$ ipython --no-banner

In [1]: import numpy as np

In [2]: np.set_printoptions(precision=3, suppress=True, linewidth=140)

In [3]: data = np.loadtxt("x.csv", delimiter=",")

In [4]: data
Out[4]: 
array([[-5., -3.,  0.,  0.],
       [-3.,  3., -3.,  0.],
       [ 0., -3.,  5., -3.],
       [ 0.,  0., -3., -5.]])

In [5]: O, R = np.linalg.qr(data)

In [6]: np.abs(np.diag(R))
Out[6]: array([5.831, 5.093, 3.921, 5.075])

In [7]: R
Out[7]: 
array([[ 5.831,  1.029,  1.543,  0.   ],
       [ 0.   , -5.093,  5.024, -1.767],
       [ 0.   ,  0.   , -3.921, -2.264],
       [ 0.   ,  0.   ,  0.   , -5.075]])

In [8]: np.round(O @ R, 3) + 0
Out[8]: 
array([[-5., -3.,  0.,  0.],
       [-3.,  3., -3.,  0.],
       [ 0., -3.,  5., -3.],
       [ 0.,  0., -3., -5.]])

In [9]: np.allclose(R.T @ R, data.T @ data)
Out[9]: True

In [10]: A2 = R / np.sqrt((R ** 2).mean(axis=1, keepdims=True))

In [11]: np.linalg.matrix_rank(A2) == np.linalg.matrix_rank(R)
Out[11]: np.True_

In [12]: A2[1]
Out[12]: array([ 0.   , -1.382,  1.364, -0.48 ])

In [13]: np.linalg.norm(A2, axis=1)
Out[13]: array([2., 2., 2., 2.])

In [14]: J = np.load("test0.npy")

In [15]: J
Out[15]: 
array([[-0.2,  0. ,  0.4],
       [ 0.7,  0.5, -0.3],
       [-0.1,  1.3,  0.2],
       [ 1.1,  1.3,  0.6],
       [-0.6, -1.4, -0.2],
       [-1.3,  0. ,  1.4],
       [-0.4, -0.6,  1.6],
       [ 1.8,  1.4, -0.7],
       [ 0.8,  1.7, -0.4],
       [ 0.7,  0.8, -0.3],
       [ 0.4,  1.3,  0.2],
       [-0.9,  0.9,  1.8],
       [ 0.8,  0.1,  0.1],
       [ 6. ,  3. ,  8. ],
       [ 0.1, -1.6,  0.4],
       [-0.6,  0.6,  0.3],
       [ 0.2,  0. ,  2.5],
       [-1.8, -1.4, -0.8],
       [-2.1,  1.1, -3. ],
       [-1.7,  0.3, -0.1]])

In [16]: rng = np.random.default_rng(198239)

In [17]: z = rng.permutation(3)

In [18]: A2 = J[:, z] * rng.choice([-1, 1], 3)

In [19]: A2
Out[19]: 
array([[ 0.2,  0. , -0.4],
       [-0.7,  0.5,  0.3],
       [ 0.1,  1.3, -0.2],
       [-1.1,  1.3, -0.6],
       [ 0.6, -1.4,  0.2],
       [ 1.3,  0. , -1.4],
       [ 0.4, -0.6, -1.6],
       [-1.8,  1.4,  0.7],
       [-0.8,  1.7,  0.4],
       [-0.7,  0.8,  0.3],
       [-0.4,  1.3, -0.2],
       [ 0.9,  0.9, -1.8],
       [-0.8,  0.1, -0.1],
       [-6. ,  3. , -8. ],
       [-0.1, -1.6, -0.4],
       [ 0.6,  0.6, -0.3],
       [-0.2,  0. , -2.5],
       [ 1.8, -1.4,  0.8],
       [ 2.1,  1.1,  3. ],
       [ 1.7,  0.3,  0.1]])

In [20]: Uu, _, VT = np.linalg.svd(J.T @ A2)

In [21]: z
Out[21]: array([0, 1, 2])

In [22]: O, vecs = np.linalg.qr(A2[:, :1])[0], np.linalg.qr(A2[:, 1:])[0]

In [23]: sigma = np.linalg.svd(O.T @ vecs, compute_uv=False)

In [24]: (sigma > 0.9).sum()
Out[24]: np.int64(0)

In [25]: t3 = np.stack([J, 2 * J, J[::-1]])

In [26]: np.einsum("bij,cij->bc", t3, t3)
Out[26]: 
array([[175.41, 350.82,  23.1 ],
       [350.82, 701.64,  46.2 ],
       [ 23.1 ,  46.2 , 175.41]])

In [27]: t3.shape
Out[27]: (3, 20, 3)

In [28]: np.linalg.matrix_rank(t3.reshape(3, -1))
Out[28]: np.int64(2)

In [29]: G = np.cov(J, rowvar=False)

In [30]: np.median(J, axis=0)
Out[30]: array([0.  , 0.55, 0.2 ])

In [31]: np.corrcoef(J.T)
Out[31]: 
array([[1.   , 0.609, 0.723],
       [0.609, 1.   , 0.356],
       [0.723, 0.356, 1.   ]])

In [32]: np.linalg.eigvalsh(G)[::-1]
Out[32]: array([6.71 , 1.376, 0.536])

In [33]: round(np.corrcoef(J[:, 1], J[:, 0])[0, 1], 3)
Out[33]: np.float64(0.609)

In [34]: m1 = np.loadtxt("sample7.csv", delimiter=",")

In [35]: m1
Out[35]: 
array([[-0.665,  0.542, -0.381, -0.344],
       [-0.508,  0.155,  0.748,  0.397],
       [ 0.   ,  0.194, -0.491,  0.849],
       [ 0.547,  0.803,  0.232, -0.049]])

In [36]: r0 = np.array([0, 0, 2, 3])

In [37]: A2 = m1 + np.outer(r0, np.eye(4)[2])

In [38]: round(float(np.linalg.det(A2) / np.linalg.det(m1)), 3), round(1 + np.linalg.solve(m1, r0)[2], 3)
Out[38]: (0.714, np.float64(0.714))

In [39]: np.linalg.matrix_rank(A2 - m1)
Out[39]: np.int64(1)

In [40]: np.linalg.norm(m1, axis=0)
Out[40]: array([1., 1., 1., 1.])

In [41]: np.round(m1[:, 2] @ m1[:, 1], 3)
Out[41]: np.float64(-0.0)

In [42]: O, _ = np.linalg.qr(np.array([[-1.1], [-0.9], [-0.8], [-0.7]]))

In [43]: W0 = O @ O.T

In [44]: W0
Out[44]: 
array([[0.384, 0.314, 0.279, 0.244],
       [0.314, 0.257, 0.229, 0.2  ],
       [0.279, 0.229, 0.203, 0.178],
       [0.244, 0.2  , 0.178, 0.156]])

In [45]: r0, r1 = W0[2], W0[3]

In [46]: round(float(r0 @ r1), 3)
Out[46]: 0.178

In [47]: p = (r0 @ r1) / (r0 @ r0) * r0

In [48]: p
Out[48]: array([0.244, 0.2  , 0.178, 0.156])

In [49]: np.outer(r0, r1)
Out[49]: 
array([[0.068, 0.056, 0.05 , 0.043],
       [0.056, 0.046, 0.041, 0.036],
       [0.05 , 0.041, 0.036, 0.032],
       [0.043, 0.036, 0.032, 0.028]])

In [50]: np.round(np.linalg.norm(r0 + r1) ** 2 + np.linalg.norm(r0 - r1) ** 2, 3)
Out[50]: np.float64(0.717)

In [51]: np.round(r1 - p, 3) + 0
Out[51]: array([0., 0., 0., 0.])

In [52]: A2 = np.linalg.inv(data)

In [53]: np.round(data @ A2, 3) + 0
Out[53]: 
array([[1., 0., 0., 0.],
       [0., 1., 0., 0.],
       [0., 0., 1., 0.],
       [0., 0., 0., 1.]])

In [54]: round(float(np.linalg.cond(data)), 3)
Out[54]: 3.736

In [55]: np.allclose(A2, data.T)
Out[55]: False

In [56]: E = np.loadtxt("arr.csv", delimiter=",")

In [57]: E
Out[57]: 
array([[ 0.8,  0.2, -1.1],
       [-0.5, -2.5, -1.5],
       [ 0.4, -1.1, -2. ]])

In [58]: W = np.array([[-1, -1, 0, -1], [-1, 1, 2, 0], [-2, -2, -1, -2]])

In [59]: b = np.array([1, 1, 0, 0])

In [60]: hid = np.maximum(E @ W + b, 0)

In [61]: hid
Out[61]: 
array([[2.2, 2.6, 1.5, 1.4],
       [7. , 2. , 0. , 3.5],
       [5.7, 3.5, 0. , 3.6]])

In [62]: np.linalg.matrix_rank(hid)
Out[62]: np.int64(3)

In [63]: Z = np.array([[-1, -2], [3, 0], [3, -2], [1, -1]])

In [64]: hid @ Z
Out[64]: 
array([[ 11.5,  -8.8],
       [  2.5, -17.5],
       [  8.4, -15. ]])

In [65]: (hid @ Z).round(6).argmax(axis=1)
Out[65]: array([0, 0, 0])

In [66]: W @ Z
Out[66]: 
array([[-3,  3],
       [10, -2],
       [-9,  8]])

In [67]: x0 = np.array([3, -1, 0, -1])

In [68]: np.sign((hid @ x0).round(6))
Out[68]: array([1., 1., 1.])

In [69]: np.linalg.norm(hid @ x0) <= np.linalg.norm(hid, 2) * np.linalg.norm(x0) + 1e-9
Out[69]: np.True_

In [70]: (hid * x0).sum(axis=1)
Out[70]: array([ 2.6, 15.5, 10. ])

In [71]: proj = np.triu(np.array([[-2, -2, 0], [-1, -1, 2], [1, -1, 2]]), 1) + np.eye(3)

In [72]: A2 = proj @ E @ np.linalg.inv(proj)

In [73]: proj @ E - E @ proj
Out[73]: 
array([[ 1. ,  6.6,  2.6],
       [ 0.8, -3.2,  1. ],
       [ 0. ,  0.8,  2.2]])

In [74]: round(float(np.linalg.det(A2)), 3)
Out[74]: 0.655

In [75]: np.poly(A2)
Out[75]: array([ 1.   ,  3.7  ,  0.29 , -0.655])

In [76]: np.linalg.matrix_rank(A2)
Out[76]: np.int64(3)
